% python3 -q
>>> import numpy as np
>>> import numpy.linalg as la
>>> np.set_printoptions(precision=2, suppress=True, linewidth=120, floatmode="fixed")
>>> theta = np.deg2rad(15)
>>> K = np.eye(4)
>>> K[np.ix_([3, 2], [3, 2])] = [[np.cos(theta), -np.sin(theta)], [np.sin(theta), np.cos(theta)]]
>>> print(K)
[[ 1.00  0.00  0.00  0.00]
 [ 0.00  1.00  0.00  0.00]
 [ 0.00  0.00  0.97  0.26]
 [ 0.00  0.00 -0.26  0.97]]
>>> # splits into 3 blocks
>>> w1 = np.array([[0, 3, 1, -1], [-2, -2, 0, 2], [0, 1, 0, -3], [3, 3, -3, 2]])
>>> coef = np.array([4, 0, 4, 1])
>>> hid = np.maximum(K @ w1 + coef, 0)
>>> print((hid > 0).mean(axis=0))
[1.00 0.75 1.00 0.50]
>>> print((hid > 0).astype(int))
[[1 1 1 0]
 [1 0 1 1]
 [1 1 1 0]
 [1 1 1 1]]
>>> cent = np.array([[0, 1, 2], [3, 2, 5], [3, 4, 5], [5, 3, 5]])
>>> print(w1 @ cent)
[[  7   7  15]
 [  4   0  -4]
 [-12  -7 -10]
 [ 10   3  16]]
>>> print((hid @ cent).round(6).argmax(axis=1))
[2 2 2 2]
>>> print(np.abs(K).max())
1.0
>>> print(la.svd(K, compute_uv=False))
[1.00 1.00 1.00 1.00]
>>> rng = np.random.default_rng(53)
>>> z = rng.permutation(4)
>>> M2 = K[:, z] * rng.choice([-1, 1], 4)
>>> print(M2)
[[ 1.00  0.00 -0.00  0.00]
 [ 0.00  0.00 -1.00  0.00]
 [ 0.00  0.97 -0.00  0.26]
 [ 0.00 -0.26 -0.00  0.97]]
>>> U, _, Vt = la.svd(K.T @ M2)
>>> print(np.round(U @ Vt, 2) + 0)
[[ 1.00  0.00  0.00  0.00]
 [ 0.00  0.00 -1.00  0.00]
 [ 0.00  1.00  0.00  0.00]
 [ 0.00  0.00  0.00  1.00]]
>>> W0 = np.loadtxt("m.csv", delimiter=",")
>>> print(W0)
[[19.00 14.00 13.00 33.00]
 [13.00  9.00  0.00  0.00]
 [16.00 17.00 17.00 34.00]
 [20.00  0.00  7.00 32.00]
 [ 8.00  0.00  0.00  0.00]
 [ 0.00  0.00  0.00  0.00]
 [ 0.00  1.00  0.00  0.00]
 [10.00  0.00  0.00  0.00]
 [ 5.00  6.00  0.00  0.00]
 [ 8.00 37.00 20.00 17.00]
 [ 0.00 10.00 10.00  0.00]
 [15.00  0.00  0.00  0.00]
 [ 0.00  0.00  0.00  0.00]
 [ 1.00 19.00 14.00  6.00]
 [ 0.00  9.00  2.00  0.00]
 [ 0.00 34.00 14.00  0.00]
 [17.00  0.00  0.00 24.00]
 [ 0.00 28.00 26.00  9.00]
 [10.00 32.00  7.00  0.00]
 [ 0.00 26.00  4.00  0.00]
 [ 0.00 46.00 32.00 20.00]]
>>> P = W0 @ la.solve(W0.T @ W0, W0.T)
>>> print(np.round(P @ W0[:, 2], 2) + 0)
[13.00  0.00 17.00  7.00  0.00  0.00  0.00  0.00  0.00 20.00 10.00  0.00  0.00 14.00  2.00 14.00  0.00 26.00  7.00
  4.00 32.00]
>>> print(la.matrix_rank(np.eye(21) - P))
17
>>> print(np.round(la.eigvalsh(P), 2) + 0)
[0.00 0.00 0.00 0.00 0.00 0.00 0.00 0.00 0.00 0.00 0.00 0.00 0.00 0.00 0.00 0.00 0.00 1.00 1.00 1.00 1.00]
>>> M2 = W0 + rng.integers(-2, 3, (21, 2)) @ rng.integers(-2, 3, (2, 4))
>>> print(M2)
[[23.00 16.00 15.00 37.00]
 [ 9.00  7.00 -8.00  2.00]
 [18.00 18.00 21.00 33.00]
 [24.00  2.00  7.00 38.00]
 [10.00  1.00  4.00 -1.00]
 [ 4.00  2.00  8.00 -2.00]
 [ 2.00  2.00  4.00 -1.00]
 [ 8.00 -1.00  2.00 -5.00]
 [ 3.00  5.00 -6.00  3.00]
 [ 8.00 37.00 16.00 21.00]
 [ 2.00 11.00 10.00  3.00]
 [11.00 -2.00 -6.00  0.00]
 [ 2.00  1.00  6.00 -3.00]
 [ 5.00 21.00 18.00  8.00]
 [ 2.00 10.00  0.00  5.00]
 [-4.00 32.00  8.00  0.00]
 [21.00  2.00  0.00 30.00]
 [-2.00 27.00 22.00 10.00]
 [ 6.00 30.00  1.00  0.00]
 [-4.00 24.00  0.00 -2.00]
 [ 2.00 47.00 30.00 25.00]]
>>> print(np.round(la.svd(M2 - W0, compute_uv=False), 2) + 0)
[24.69 17.39  0.00  0.00]
>>> print(np.abs(M2 - W0).sum(axis=1))
[12.00 16.00  8.00 12.00  8.00 16.00  8.00 10.00 12.00  8.00  6.00 12.00 12.00 12.00 10.00 12.00 12.00  8.00 12.00
 12.00 10.00]
>>> print(M2 - W0)
[[ 4.00  2.00  2.00  4.00]
 [-4.00 -2.00 -8.00  2.00]
 [ 2.00  1.00  4.00 -1.00]
 [ 4.00  2.00  0.00  6.00]
 [ 2.00  1.00  4.00 -1.00]
 [ 4.00  2.00  8.00 -2.00]
 [ 2.00  1.00  4.00 -1.00]
 [-2.00 -1.00  2.00 -5.00]
 [-2.00 -1.00 -6.00  3.00]
 [ 0.00  0.00 -4.00  4.00]
 [ 2.00  1.00  0.00  3.00]
 [-4.00 -2.00 -6.00  0.00]
 [ 2.00  1.00  6.00 -3.00]
 [ 4.00  2.00  4.00  2.00]
 [ 2.00  1.00 -2.00  5.00]
 [-4.00 -2.00 -6.00  0.00]
 [ 4.00  2.00  0.00  6.00]
 [-2.00 -1.00 -4.00  1.00]
 [-4.00 -2.00 -6.00  0.00]
 [-4.00 -2.00 -4.00 -2.00]
 [ 2.00  1.00 -2.00  5.00]]
>>> print(la.matrix_rank(M2 - W0, tol=1e-8))
2
>>> D = la.norm(M2[:, None] - M2[None], axis=-1)
>>> print(D.shape)
(21, 21)
>>> print(la.matrix_rank(D ** 2))
6
>>> print(np.flatnonzero(D[6] < D.mean() / 2))
[ 4  5  6  7  8 10 11 12 14]
>>> X = np.load("x.npy")
>>> print(X)
[[ 5  0  0  0  0]
 [ 2  1  0  0  0]
 [ 5 -3 -2  0  0]
 [-5  2  5  5  0]
 [ 5  3  3 -3 -2]]
>>> # triangular: eigenvalues sit on the diagonal
>>> x = np.array([-2, 1, -3, 0, 1])
>>> print((X @ x).argmax())
1
>>> print(np.einsum("ij,j->i", X, x))
[-10  -3  -7  -3 -18]
>>> print(X @ (2 * x))
[-20  -6 -14  -6 -36]
>>> print((X * x).sum(axis=1))
[-10  -3  -7  -3 -18]
>>> print(X @ x)
[-10  -3  -7  -3 -18]
>>> print(la.norm(X @ x) <= la.norm(X, 2) * la.norm(x) + 1e-9)
True
>>> print(np.sign((X @ x).round(6)))
[-1 -1 -1 -1 -1]
>>> r0 = np.array([5, 5])
>>> print(np.array([np.convolve(row, r0, "same") for row in X]))
[[ 25  25   0   0   0]
 [ 10  15   5   0   0]
 [ 25  10 -25 -10   0]
 [-25 -15  35  50  25]
 [ 25  40  30   0 -25]]
>>> print(np.polyval(r0, X[3]))
[-20  15  30  30   5]
>>> print(np.convolve(X[3], r0))
[-25 -15  35  50  25   0]
>>> print(np.cross(X[3, :3], X[4, :3]))
[ -9  40 -25]
>>> print(np.sort(np.abs(la.eigvals(X))))
[1.00 2.00 2.00 5.00 5.00]
>>> print(np.allclose(X, X.T))
False
>>> print(la.matrix_power(X, 3))
[[ 125    0    0    0    0]
 [  62    1    0    0    0]
 [  71   -9   -8    0    0]
 [-161    2   95  125    0]
 [ 149   57   21  -57   -8]]
>>> print(np.trace(X))
7
>>> print(X @ X)
[[ 25   0   0   0   0]
 [ 12   1   0   0   0]
 [  9   3   4   0   0]
 [-21  -3  15  25   0]
 [ 51 -18 -27  -9   4]]
>>> print(np.diff(X, axis=0))
[[ -3   1   0   0   0]
 [  3  -4  -2   0   0]
 [-10   5   7   5   0]
 [ 10   1  -2  -8  -2]]
>>> print(X.shape)
(5, 5)
>>> print(np.unravel_index(np.abs(X).argmax(), X.shape))
(np.int64(0), np.int64(0))
>>> print(X - X[0])
[[  0   0   0   0   0]
 [ -3   1   0   0   0]
 [  0  -3  -2   0   0]
 [-10   2   5   5   0]
 [  0   3   3  -3  -2]]
>>> print(la.svd(X, compute_uv=False))
[11.46  7.19  4.26  1.33  0.21]
>>> print(np.count_nonzero(X))
15
>>> P = np.triu(np.array([[2, 2, 0, -1, 1],
...     [1, 2, -2, 0, 1],
...     [1, 2, 2, 2, -1],
...     [1, 2, 1, 1, 0],
...     [2, 1, -2, -2, 0]]), 1) + np.eye(5)
>>> M2 = P @ X @ la.inv(P)
>>> print(np.trace(M2), np.trace(X))
7.0 7
>>> print(M2)
[[ 19.00 -35.00 -72.00 155.00 -58.00]
 [ -3.00  16.00  39.00 -84.00  24.00]
 [-10.00  18.00  41.00 -79.00  35.00]
 [ -5.00  12.00  29.00 -58.00  22.00]
 [  5.00  -7.00 -11.00  24.00 -11.00]]
>>> print(np.poly(M2))
[   1.00   -7.00   -5.00   71.00   40.00 -100.00]
>>> m1 = np.load("run1.npy")
>>> print(m1)
[[-13.16   3.78  18.44]
 [  8.12 -20.51  -3.58]
 [ -1.63  -7.76   8.93]
 [ -8.78  -0.72   7.52]
 [ 11.52 -22.68 -11.00]
 [-14.91  16.56   4.11]
 [-15.01  40.36  13.45]
 [  2.45  -8.05  -9.84]
 [ 10.86 -20.25   4.56]
 [ -0.11  12.73  -3.59]
 [ -3.36  19.13  11.69]
 [-10.32  17.19   3.71]
 [ -4.41  -2.85   8.40]
 [  0.12   3.72  -7.85]
 [  0.94  -9.15   2.30]
 [-17.11  46.64  21.77]
 [ 14.30 -15.95 -11.28]
 [ -8.81  -5.69  10.34]
 [ -3.29  -9.16 -12.11]
 [  4.08 -11.46   1.78]
 [ -6.52  32.42  10.66]
 [-11.05 -12.20  18.52]]
>>> x = np.array([3, 3, 2])
>>> print(np.sign((m1 @ x).round(6)))
[ 1.00 -1.00 -1.00 -1.00 -1.00  1.00  1.00 -1.00 -1.00  1.00  1.00  1.00 -1.00 -1.00 -1.00  1.00 -1.00 -1.00 -1.00
 -1.00  1.00 -1.00]
>>> C2 = m1.T @ m1
>>> print(la.eigvalsh(C2)[::-1])
[10364.74  1878.36   420.47]
>>> print(np.allclose(C2, C2.T))
True
>>> print(la.svd(m1, compute_uv=False) ** 2)
[10364.74  1878.36   420.47]
>>> print(la.matrix_rank(C2))
3
>>> print(np.diag(C2))
[1928.22 8194.49 2540.87]
>>> print(np.round(np.trace(C2), 2), np.round((m1 ** 2).sum(), 2))
12663.58 12663.58
>>> Xs = (m1 - m1.mean(axis=0)) / m1.std(axis=0)
>>> print(np.argwhere(np.abs(Xs) > 2))
[[15  1]]
>>> print(Xs.std(axis=0))
[1.00 1.00 1.00]
>>> coef = la.lstsq(np.delete(Xs, 1, axis=1), Xs[:, 1])[0]
>>> print(round(1 - np.var(Xs[:, 1] - np.delete(Xs, 1, axis=1) @ coef), 2))
0.53
>>> print(coef)
[-0.72  0.01]
>>> C2 = np.cov(m1, rowvar=False)
>>> print(m1.std(axis=0))
[ 8.87 19.19  9.99]
>>> print(np.argsort(-m1.std(axis=0).round(6), kind="stable"))
[1 2 0]
>>> print(C2.shape)
(3, 3)
>>> print(np.polyfit(m1[:, 0], m1[:, 2], 1))
[-0.82  1.48]
>>> print(np.corrcoef(m1.T))
[[ 1.00 -0.73 -0.73]
 [-0.73  1.00  0.53]
 [-0.73  0.53  1.00]]
>>> z = m1[:, 0] > np.median(m1[:, 0])
>>> r0 = m1[z].mean(axis=0) - m1[~z].mean(axis=0)
>>> print(np.argsort(-np.abs(r0).round(6), kind="stable"))
[1 2 0]
>>> print(r0)
[ 14.62 -23.92 -15.48]
>>> print(z.astype(int))
[0 1 1 0 1 0 0 1 1 1 0 0 0 1 1 0 1 0 1 1 0 0]
>>> feats = np.load("layer17.npy")
>>> print(feats)
[[ 2 -2  1 -2 -3]
 [-2  0 -3  1 -1]
 [ 3  1 -1 -3 -1]
 [-1 -1  1  3  2]
 [ 0  0  1  0 -3]]
>>> cent = W0[[1, 15]].astype(float)
>>> for _ in range(7):
...     z = la.norm(W0[:, None] - cent, axis=-1).argmin(axis=1)
...     cent = np.array([W0[z == j].mean(axis=0) for j in range(2)])
... 
>>> print(z)
[0 0 0 0 0 0 0 0 0 1 0 0 0 1 0 1 0 1 1 1 1]
>>> print(np.abs(cent[1] - cent[0]).argmax())
1
>>> print(cent)
[[ 8.79  4.71  3.50  8.79]
 [ 2.71 31.71 16.71  7.43]]
>>> print(cent[1] - cent[0])
[-6.07 27.00 13.21 -1.36]
